% python3 -q
>>> import numpy as np
>>> from numpy import linalg as LA
>>> np.set_printoptions(precision=1, suppress=True, linewidth=200, legacy="1.25")
>>> X = np.load("arr.npy")
>>> X
array([[0., 0., 0., 0.],
       [0., 2., 6., 0.],
       [0., 8., 0., 8.],
       [0., 2., 3., 6.]])
>>> Uu, s, vt = LA.svd(X)
>>> s
array([13. ,  6.3,  2.9,  0. ])
>>> np.argmax(s[:-1] / (s[1:] + 1e-6)) + 1
3
>>> Y = Uu[:, :3] @ np.diag(s[:3]) @ vt[:3]
>>> round(LA.norm(X - Y, 2), 1), s[3]
(0.0, 0.0)
>>> Y.round(1) + 0
array([[0., 0., 0., 0.],
       [0., 2., 6., 0.],
       [0., 8., 0., 8.],
       [0., 2., 3., 6.]])
>>> round(np.abs(X - Y).max(), 1)
0.0
>>> np.round(LA.det(2 * X), 1), np.round(LA.det(X), 1)
(0.0, 0.0)
>>> np.einsum("ii->", X)
8.0
>>> LA.eigvals(X)
array([-6.6,  3.2, 11.4,  0. ])
>>> np.einsum("ij,ji->", X, X)
184.0
>>> r = LA.matrix_rank(X)
>>> print(r)
3
>>> ns = LA.svd(X)[2][r:].T
>>> print([int(LA.matrix_rank(np.delete(X, i, axis=0))) for i in range(4)])
[3, 2, 2, 2]
>>> [int(LA.matrix_rank(X[:, :j + 1])) for j in range(4)]
[0, 1, 2, 3]
>>> X @ ns
array([[0.],
       [0.],
       [0.],
       [0.]])
>>> print(ns @ ns.T)
[[1. 0. 0. 0.]
 [0. 0. 0. 0.]
 [0. 0. 0. 0.]
 [0. 0. 0. 0.]]
>>> LA.matrix_rank(X.T @ X), LA.matrix_rank(X @ X.T)
(3, 3)
>>> ns[:, 0] / ns[np.abs(ns[:, 0]).round(6).argmax(), 0]
array([1., 0., 0., 0.])
>>> np.allclose(X[:-1].T @ LA.lstsq(X[:-1].T, X[-1])[0], X[-1])
False
>>> LA.lstsq(X[:-1].T, X[-1])[2]
2
>>> np.abs(np.diag(LA.qr(X)[1])) > 1e-9
array([False,  True,  True,  True])
>>> round(float(np.trace(LA.pinv(X) @ X)), 1)
3.0
>>> np.unique(X.round(6), axis=0).shape
(4, 4)
>>> np.argsort(-LA.norm(X, axis=0).round(6), kind="stable")[:3]
array([3, 1, 2])
>>> LA.cond(X) > 100
True
>>> M = np.load("w.npy")
>>> M
array([[3, 3, 3],
       [0, 0, 0],
       [6, 6, 6],
       [0, 0, 0]])
>>> print(LA.lstsq(M[:-1].T, M[-1])[2])
1
>>> try:
...     LA.inv(M)
... except LA.LinAlgError as e:
...     print(e)
... 
Last 2 dimensions of the array must be square
>>> print(np.allclose(M[:-1].T @ LA.lstsq(M[:-1].T, M[-1])[0], M[-1]))
True
>>> np.unique(M.round(6), axis=0).shape
(3, 3)
>>> M @ LA.pinv(M) @ M
array([[3., 3., 3.],
       [0., 0., 0.],
       [6., 6., 6.],
       [0., 0., 0.]])
>>> x0 = np.array([0, -3, 0])
>>> np.sign((M @ x0).round(6))
array([-1,  0, -1,  0])
>>> M @ (2 * x0)
array([-18,   0, -36,   0])
>>> M @ np.ones(3)
array([ 9.,  0., 18.,  0.])
>>> print(np.einsum("ij,j->i", M, x0))
[ -9   0 -18   0]
>>> Y = M[0, 0] * M[1:] - np.outer(M[1:, 0], M[0])
>>> Y
array([[0, 0, 0],
       [0, 0, 0],
       [0, 0, 0]])
>>> M[:, 0] / M[0, 0]
array([1., 0., 2., 0.])
>>> J = np.load("run7.npy")
>>> J
array([[21,  1,  1,  3],
       [ 3, 33,  1,  2],
       [ 0,  3,  2,  3],
       [ 2,  0,  2, 31]])
>>> rng = np.random.default_rng(32)
>>> labels = rng.permutation(4)
>>> labels
array([2, 3, 1, 0])
>>> Y = J[labels][:, labels]
>>> print(np.trace(Y))
87
>>> np.diag(Y)
array([ 2, 31, 33, 21])
>>> np.trace(X)
8.0
>>> print(np.allclose(X @ X.T, X.T @ X))
False
>>> (X - X.T) / 2
array([[ 0. ,  0. ,  0. ,  0. ],
       [ 0. ,  0. , -1. , -1. ],
       [ 0. ,  1. ,  0. ,  2.5],
       [ 0. ,  1. , -2.5,  0. ]])
>>> np.allclose(X, X.T)
False
>>> round(float(LA.norm(J, 2)), 1)
34.4
>>> print(J[0] @ J[1])
103
>>> round(float(LA.norm(J) ** 2 / LA.norm(J, 2) ** 2), 1)
2.2
>>> np.round(LA.norm(J[0] - J[1]), 1)
36.7
>>> x0 = np.array([-1, 4, 3, 5])
>>> y = J @ x0
>>> y
array([  1, 142,  33, 159])
>>> LA.solve(J, 5 * y)
array([-5., 20., 15., 25.])
>>> np.round(LA.solve(J.T, J[0]), 1) + 0
array([1., 0., 0., 0.])
>>> vals, vecs = LA.eig(J)
>>> np.sort(LA.eigvals(J @ J))
array([   3. ,  408.6,  975.5, 1143.9])
>>> print(vals)
[ 1.7 20.2 33.8 31.2]
>>> print(np.sort(LA.eigvals(J.T)))
[ 1.7 20.2 31.2 33.8]
>>> s = 5 * 0.7 ** np.arange(3)
>>> q, _ = LA.qr(np.array([[-0.3, -0.3, -0.2], [0.6, -0.4, 1.7], [0.7, -0.9, -0.9]]))
>>> E = rng.normal(size=(25, 3)) * s @ q
>>> print(E.round(1) + 0)
[[ 0.3  1.2 -2.5]
 [ 7.3  8.1 -0.1]
 [-0.2  9.   6.4]
 [ 2.9 -1.1 -3.9]
 [ 1.3  2.4 -0.6]
 [-3.9  0.3  0. ]
 [-2.5 -5.8 -1.7]
 [-0.9  2.7  2.3]
 [ 2.6 -2.8 -4. ]
 [ 8.4  2.8 -5.4]
 [-3.1 -4.  -0.8]
 [-6.1 -2.6  2.5]
 [ 5.4 -0.9 -6.9]
 [ 0.7  2.6  6.6]
 [ 4.   0.9  4.9]
 [-2.3  0.5 -0.1]
 [-0.4 -4.1 -7.1]
 [ 4.4  4.3  4.9]
 [-2.7 -3.   2.7]
 [-1.  -3.5 -1.3]
 [-2.3  0.5  0.6]
 [-3.5  7.3  4. ]
 [ 0.4 -1.7 -2.1]
 [-1.9 -0.8 -1.9]
 [-1.4 -0.6  0.3]]
>>> hat = E @ LA.solve(E.T @ E, E.T)
>>> LA.matrix_rank(np.eye(25) - hat)
22
>>> np.round(hat @ E[:, 2], 1) + 0
array([-2.5, -0.1,  6.4, -3.9, -0.6,  0. , -1.7,  2.3, -4. , -5.4, -0.8,  2.5, -6.9,  6.6,  4.9, -0.1, -7.1,  4.9,  2.7, -1.3,  0.6,  4. , -2.1, -1.9,  0.3])
>>> print(np.trace(hat))
3.0
>>> np.round(LA.eigvalsh(hat), 1) + 0
array([0., 0., 0., 0., 0., 0., 0., 0., 0., 0., 0., 0., 0., 0., 0., 0., 0., 0., 0., 0., 0., 0., 1., 1., 1.])
>>> np.round(np.diag(hat), 1) + 0
array([0.1, 0.3, 0.3, 0.1, 0. , 0.1, 0.1, 0. , 0.1, 0.3, 0.1, 0.1, 0.2, 0.2, 0.3, 0. , 0.2, 0.2, 0.1, 0. , 0. , 0.3, 0. , 0. , 0. ])
>>> Xc = (E - E.mean(axis=0)) / E.std(axis=0)
>>> Xc.std(axis=0)
array([1., 1., 1.])
>>> beta = LA.lstsq(np.delete(Xc, 1, axis=1), Xc[:, 1])[0]
>>> print(np.round(1 - np.var(Xc[:, 1] - np.delete(Xc, 1, axis=1) @ beta), 1))
0.5
>>> beta
array([0.5, 0.6])
>>> Y = np.array([[0.9], [-0.5], [-0.2], [1.3]])
>>> Z = np.array([[0.3, -0.2, -0.6, -1.4]])
>>> mat = Y @ Z
>>> mat.round(1) + 0
array([[ 0.3, -0.2, -0.5, -1.3],
       [-0.2,  0.1,  0.3,  0.7],
       [-0.1,  0. ,  0.1,  0.3],
       [ 0.4, -0.3, -0.8, -1.8]])
>>> hat = np.triu(np.array([[1, 4, 4, 0], [0, -2, -5, 2], [-4, -2, 4, -1], [5, -5, -5, 2]]), 1) + np.eye(4)
>>> Y = hat @ mat @ LA.inv(hat)
>>> round(float(np.trace(Y)), 1), round(np.trace(mat), 1)
(-1.3, -1.3)
>>> np.round(np.poly(Y), 1) + 0
array([1. , 1.3, 0. , 0. , 0. ])
>>> hat @ mat - mat @ hat
array([[-0.8, -0.5, -0.3,  3.7],
       [ 1.1, -0.1, -1.1, -4.9],
       [-0.4,  0.5,  1.2,  1.9],
       [ 0. , -1.6, -2.9, -0.3]])
>>> round(LA.det(Y), 1)
-0.0
